% python3 -q
>>> import numpy as np
>>> from numpy import linalg as LA
>>> np.set_printoptions(precision=2, suppress=True, linewidth=100, legacy="1.25")
>>> def tidy(a):
...     return np.round(a, 2) + 0
... 
>>> data = np.load("w.npy")
>>> data
array([[-2.18, -0.97, -1.6 , -0.22, -1.21,  0.99],
       [-0.97, -1.68, -0.06,  0.24,  0.95,  0.9 ],
       [-1.6 , -0.06,  0.13, -1.  ,  0.91,  0.73],
       [-0.22,  0.24, -1.  ,  2.18, -0.71,  0.08],
       [-1.21,  0.95,  0.91, -0.71, -1.93,  0.5 ],
       [ 0.99,  0.9 ,  0.73,  0.08,  0.5 ,  1.48]])
>>> x0 = np.array([3, 1, 1, -3, 2, 3])
>>> rhs = data @ x0
>>> tidy(rhs)
array([-7.9 , -0.77,  2.28, -9.14, -2.  ,  9.8 ])
>>> tidy(LA.solve(data, 5 * rhs))
array([ 15.,   5.,   5., -15.,  10.,  15.])
>>> tidy(LA.solve(data, rhs))
array([ 3.,  1.,  1., -3.,  2.,  3.])
>>> Q, evecs = LA.qr(data[:, :4])[0], LA.qr(data[:, 4:])[0]
>>> sig = LA.svd(Q.T @ evecs, compute_uv=False)
>>> (sig > 0.9).sum()
0
>>> tidy(np.degrees(np.arccos(sig.clip(0, 1))))
array([37.72, 63.01])
>>> tidy(sig)
array([0.79, 0.45])
>>> W0 = np.loadtxt("block6.csv", delimiter=",")
>>> W0
array([[ 0.66,  0.98,  1.  , -0.87,  0.99],
       [ 0.16, -0.29, -0.33,  0.66,  0.54],
       [-0.62, -0.98, -0.6 , -0.98, -0.65],
       [-0.87, -0.52, -0.64,  0.94, -0.99],
       [ 0.94,  0.62, -0.18, -0.5 ,  0.99],
       [-0.89, -0.37,  0.58,  0.87, -0.89],
       [ 0.82,  0.45,  1.  , -1.  ,  1.  ],
       [ 0.88,  0.99,  0.98, -0.7 ,  0.99],
       [-0.56, -0.9 ,  0.35, -0.83,  0.35],
       [-0.21,  0.95, -0.42,  1.  , -0.92],
       [-0.13, -0.31,  0.97, -0.99,  0.96],
       [ 0.34, -0.5 , -1.  ,  1.  , -1.  ],
       [ 0.44,  0.38,  0.97, -0.98,  0.99],
       [-0.66, -0.64, -1.  ,  1.  , -1.  ],
       [-0.9 , -0.87, -0.64,  0.24, -0.99],
       [-0.33,  0.92, -0.99,  1.  , -1.  ],
       [-0.85, -0.65, -1.  ,  1.  , -1.  ],
       [ 0.52,  0.5 , -0.98,  0.94, -0.93],
       [ 0.37,  0.58,  0.95, -0.91,  0.96],
       [ 0.69,  0.4 ,  0.99, -1.  ,  1.  ],
       [-0.74, -0.89,  0.84, -0.92,  0.52],
       [-0.99, -0.91,  0.2 ,  1.  , -0.99]])
>>> other = np.c_[W0[:, :2] @ np.array([[2, 5], [3, 3]]), np.array([1, -1, -3, -3, 3, 1, -2, 0, -1, 0, -3, -2, -1, 3, -3, 1, 3, 3, 0, 0, -1, 3])]
>>> tidy(other)
array([[ 4.26,  6.24,  1.  ],
       [-0.55, -0.07, -1.  ],
       [-4.18, -6.04, -3.  ],
       [-3.3 , -5.91, -3.  ],
       [ 3.74,  6.56,  3.  ],
       [-2.89, -5.56,  1.  ],
       [ 2.99,  5.45, -2.  ],
       [ 4.73,  7.37,  0.  ],
       [-3.82, -5.5 , -1.  ],
       [ 2.43,  1.8 ,  0.  ],
       [-1.19, -1.58, -3.  ],
       [-0.82,  0.2 , -2.  ],
       [ 2.02,  3.34, -1.  ],
       [-3.24, -5.22,  3.  ],
       [-4.41, -7.11, -3.  ],
       [ 2.1 ,  1.11,  1.  ],
       [-3.65, -6.2 ,  3.  ],
       [ 2.54,  4.1 ,  3.  ],
       [ 2.48,  3.59,  0.  ],
       [ 2.58,  4.65,  0.  ],
       [-4.15, -6.37, -1.  ],
       [-4.71, -7.68,  3.  ]])
>>> tidy(LA.lstsq(W0, other[:, 0])[0])
array([2., 3., 0., 0., 0.])
>>> tidy(LA.norm(other - W0 @ LA.lstsq(W0, other)[0], axis=0))
array([0.  , 0.  , 8.37])
>>> LA.matrix_rank(other)
3
>>> LA.matrix_rank(np.c_[W0, other])
6
>>> Ac = W0 - W0.mean(axis=0)
>>> evecs = LA.svd(Ac)[2][:1]
>>> other = Ac - Ac @ evecs.T @ evecs
>>> tidy(np.diag(evecs.T @ evecs))
array([0.1 , 0.05, 0.22, 0.29, 0.35])
>>> tidy(other.std(axis=0))
array([0.47, 0.62, 0.4 , 0.4 , 0.21])
>>> tidy(np.cov(Ac @ evecs.T, rowvar=False))
2.37
>>> LA.norm(other, axis=1).round(6).argmax()
2
>>> A = np.array([[0.0, -1.0, 0.0, -1.0, 0.0, 0.0, 0.0, -1.0],
...     [-1.0, 0.0, 0.0, -1.0, 0.0, 0.0, 0.0, -1.0],
...     [0.0, 0.0, 0.0, 0.0, -1.0, -1.0, -1.0, 0.0],
...     [-1.0, -1.0, 0.0, 0.0, 0.0, 0.0, 0.0, -1.0],
...     [0.0, 0.0, -1.0, 0.0, 0.0, -1.0, -1.0, 0.0],
...     [0.0, 0.0, -1.0, 0.0, -1.0, 0.0, -1.0, 0.0],
...     [0.0, 0.0, -1.0, 0.0, -1.0, -1.0, 0.0, 0.0],
...     [-1.0, -1.0, 0.0, -1.0, 0.0, 0.0, 0.0, 0.0]])
>>> w, evecs = LA.eigh(A)
>>> tidy(w)
array([-3., -3.,  1.,  1.,  1.,  1.,  1.,  1.])
>>> tidy(LA.eigvalsh(A @ A))
array([1., 1., 1., 1., 1., 1., 9., 9.])
>>> tidy(LA.svd(A, compute_uv=False))
array([3., 3., 1., 1., 1., 1., 1., 1.])
>>> tidy(evecs.T @ evecs)
array([[1., 0., 0., 0., 0., 0., 0., 0.],
       [0., 1., 0., 0., 0., 0., 0., 0.],
       [0., 0., 1., 0., 0., 0., 0., 0.],
       [0., 0., 0., 1., 0., 0., 0., 0.],
       [0., 0., 0., 0., 1., 0., 0., 0.],
       [0., 0., 0., 0., 0., 1., 0., 0.],
       [0., 0., 0., 0., 0., 0., 1., 0.],
       [0., 0., 0., 0., 0., 0., 0., 1.]])
>>> (w > 1e-8).sum(), (w < -1e-8).sum()
(6, 2)
